% python3 -q
>>> import numpy as np
>>> np.set_printoptions(suppress=True, linewidth=200)
>>> def tidy(a):
...     return np.round(a, 1) + 0
... 
>>> K = np.loadtxt("data.csv", delimiter=",")
>>> tidy(K)
array([[ 0.3, -1. ,  0. ,  0. ],
       [ 1. ,  0.3,  0. ,  0. ],
       [ 0. ,  0. ,  1. ,  0. ],
       [ 0. ,  0. ,  0. ,  1. ]])
>>> tidy(K @ K.T)
array([[1., 0., 0., 0.],
       [0., 1., 0., 0.],
       [0., 0., 1., 0.],
       [0., 0., 0., 1.]])
>>> tidy(np.linalg.pinv(K))
array([[ 0.3,  1. ,  0. ,  0. ],
       [-1. ,  0.3,  0. ,  0. ],
       [ 0. ,  0. ,  1. ,  0. ],
       [ 0. ,  0. ,  0. ,  1. ]])
>>> tidy(np.linalg.svd(K, compute_uv=False))
array([1., 1., 1., 1.])
>>> tidy(np.linalg.norm(K, axis=0))
array([1., 1., 1., 1.])
>>> tidy(K.T @ K)
array([[1., 0., 0., 0.],
       [0., 1., 0., 0.],
       [0., 0., 1., 0.],
       [0., 0., 0., 1.]])
>>> t3 = np.stack([K, 3 * K, K[::-1]])
>>> tidy(t3.sum(axis=0))
array([[ 1.2, -3.8,  0. ,  1. ],
       [ 3.8,  1.2,  1. ,  0. ],
       [ 1. ,  0.3,  4. ,  0. ],
       [ 0.3, -1. ,  0. ,  4. ]])
>>> np.einsum("bij,cij->bc", t3, t3)
array([[ 4., 12.,  0.],
       [12., 36.,  0.],
       [ 0.,  0.,  4.]])
>>> tidy(np.linalg.norm(t3, axis=(1, 2)))
array([2., 6., 2.])
>>> x0 = np.array([5, 1, 2, 5])
>>> tidy(np.linalg.inv(K))
array([[ 0.3,  1. ,  0. ,  0. ],
       [-1. ,  0.3,  0. ,  0. ],
       [ 0. ,  0. ,  1. ,  0. ],
       [ 0. ,  0. ,  0. ,  1. ]])
>>> tidy(K.T @ (K @ x0))
array([5., 1., 2., 5.])
>>> tidy(np.linalg.norm(x0)), tidy(np.linalg.norm(K @ x0))
(np.float64(7.4), np.float64(7.4))
>>> tidy(np.linalg.det(K))
np.float64(1.0)
>>> tidy(np.sort(np.abs(np.degrees(np.angle(np.linalg.eigvals(K))))))
array([ 0.,  0., 72., 72.])
>>> tidy(np.abs(np.linalg.eigvals(K)))
array([1., 1., 1., 1.])
>>> gram = K.T @ K
>>> np.trace(gram), (K ** 2).sum()
(np.float64(4.0), np.float64(4.0))
>>> np.allclose(gram, gram.T)
True
>>> A2 = K / np.linalg.norm(K, axis=1, keepdims=True)
>>> gram = A2 @ A2.T
>>> (gram - 2 * np.eye(4)).round(6).argmax(axis=1)
array([1, 0, 0, 0])
>>> np.degrees(np.arccos(np.clip(gram[3, 0], -1, 1)))
np.float64(90.0)
>>> tidy(gram)
array([[1., 0., 0., 0.],
       [0., 1., 0., 0.],
       [0., 0., 1., 0.],
       [0., 0., 0., 1.]])
>>> np.argwhere(np.triu(np.abs(gram) > 0.95, 1))
array([], shape=(0, 2), dtype=int64)
>>> A = np.array([[0, 0, 2], [0, -2, -2], [0, 0, 1]])
>>> # rows and columns are dependent
>>> r0 = np.array([0, 0, 0])
>>> np.convolve(A[1], r0)
array([0, 0, 0, 0, 0])
>>> np.array([np.convolve(row, r0, "same") for row in A])
array([[0, 0, 0],
       [0, 0, 0],
       [0, 0, 0]])
>>> rank = np.linalg.matrix_rank(A)
>>> rank
np.int64(2)
>>> N = np.linalg.svd(A)[2][rank:].T
>>> [int(np.linalg.matrix_rank(A[:i])) for i in range(1, len(A) + 1)]
[1, 2, 2]
>>> np.allclose(A @ N, 0)
True
>>> N[:, 0] / N[np.abs(N[:, 0]).round(6).argmax(), 0]
array([1., 0., 0.])
>>> np.linalg.matrix_rank(A.T @ A), np.linalg.matrix_rank(A @ A.T)
(np.int64(2), np.int64(2))
>>> A @ N
array([[0.],
       [0.],
       [0.]])
>>> np.linalg.lstsq(A[:-1].T, A[-1])[2]
np.int32(2)
>>> tidy(np.trace(np.linalg.pinv(A) @ A))
np.float64(2.0)
>>> tidy(A @ np.linalg.pinv(A) @ A)
array([[ 0.,  0.,  2.],
       [ 0., -2., -2.],
       [ 0.,  0.,  1.]])
>>> np.allclose(A[:-1].T @ np.linalg.lstsq(A[:-1].T, A[-1])[0], A[-1])
True
>>> U, sig = np.linalg.svd(A)
Traceback (most recent call last):
  File "<python-input-47>", line 1, in <module>
    U, sig = np.linalg.svd(A)
    ^^^^^^
ValueError: too many values to unpack (expected 2)
>>> U, sig, Vt = np.linalg.svd(A, full_matrices=False)
>>> tidy(np.sqrt((sig ** 2).sum())), tidy(np.linalg.norm(A))
(np.float64(3.6), np.float64(3.6))
>>> tidy(U.T @ U)
array([[1., 0., 0.],
       [0., 1., 0.],
       [0., 0., 1.]])
>>> np.prod(np.diag(A)), tidy(np.linalg.det(A))
(np.int64(0), np.float64(0.0))
>>> tidy(np.sort(np.linalg.eigvals(A)))
array([-2.,  0.,  1.])
>>> np.linalg.matrix_power(A - np.diag(np.diag(A)), 3)
array([[0, 0, 0],
       [0, 0, 0],
       [0, 0, 0]])
>>> np.linalg.matrix_rank(A - A[0, 0] * np.eye(3))
np.int64(2)
>>> W0 = np.load("out5.npy")
>>> W0
array([[-1.9, 28.8,  0. ],
       [-2.4, 30.6, -1.2],
       [-0.1, 28.3,  1.3],
       [ 1.2, 29.8,  1.3],
       [-0.3, 28. , -1.1],
       [ 0. , 29.7,  0.6],
       [ 0.2, 31. ,  0.1],
       [ 0.8, 32. ,  1.9],
       [-1.1, 29.4,  0.6],
       [ 0.3, 30. , -0.3],
       [-0.5, 29.7, -0.1],
       [-0.4, 30. ,  0. ],
       [ 1.3, 29.3,  0.6],
       [-0.5, 29.4, -1.2],
       [-0.3, 28.4, -1.9],
       [ 0.7, 29.8, -1. ],
       [-1.5, 32.2, -1.9],
       [-0.3, 30.1, -1.3]])
>>> A2 = np.c_[W0[:, :1] @ np.array([[3]]), np.array([1, 2, 1, -5, 2, -1, -3, -5, -2, -4, 4, 1, 5, 3, 5, 3, -3, 0])]
>>> tidy(A2)
array([[-5.7,  1. ],
       [-7.2,  2. ],
       [-0.3,  1. ],
       [ 3.6, -5. ],
       [-0.9,  2. ],
       [ 0. , -1. ],
       [ 0.6, -3. ],
       [ 2.4, -5. ],
       [-3.3, -2. ],
       [ 0.9, -4. ],
       [-1.5,  4. ],
       [-1.2,  1. ],
       [ 3.9,  5. ],
       [-1.5,  3. ],
       [-0.9,  5. ],
       [ 2.1,  3. ],
       [-4.5, -3. ],
       [-0.9,  0. ]])
>>> tidy(np.linalg.norm(np.linalg.qr(W0)[0].T @ A2, axis=0) ** 2 / ((A2 ** 2).sum(axis=0) + 1e-12))
array([1. , 0.2])
>>> O, V = np.linalg.qr(A2[:, :1])[0], np.linalg.qr(A2[:, 1:])[0]
>>> sig = np.linalg.svd(O.T @ V, compute_uv=False)
>>> tidy(np.linalg.norm(O @ O.T - V @ V.T, 2))
np.float64(1.0)
>>> tidy(sig)
array([0.2])
>>> M = np.array([[24, 32, 32], [12, 16, 16], [-24, -32, -32]])
>>> U, sig, Vt = np.linalg.svd(M, full_matrices=False)
>>> tidy(sig)
array([76.8,  0. ,  0. ])
>>> tidy(sig / sig[0])
array([1., 0., 0.])
>>> tidy(np.abs(Vt[0]))
array([0.5, 0.6, 0.6])
>>> np.abs(U[:, 0]).round(6).argmax()
np.int64(0)
>>> U.shape, sig.shape, Vt.shape
((3, 3), (3,), (3, 3))
>>> tidy(np.sqrt((sig ** 2).sum())), tidy(np.linalg.norm(M))
(np.float64(76.8), np.float64(76.8))
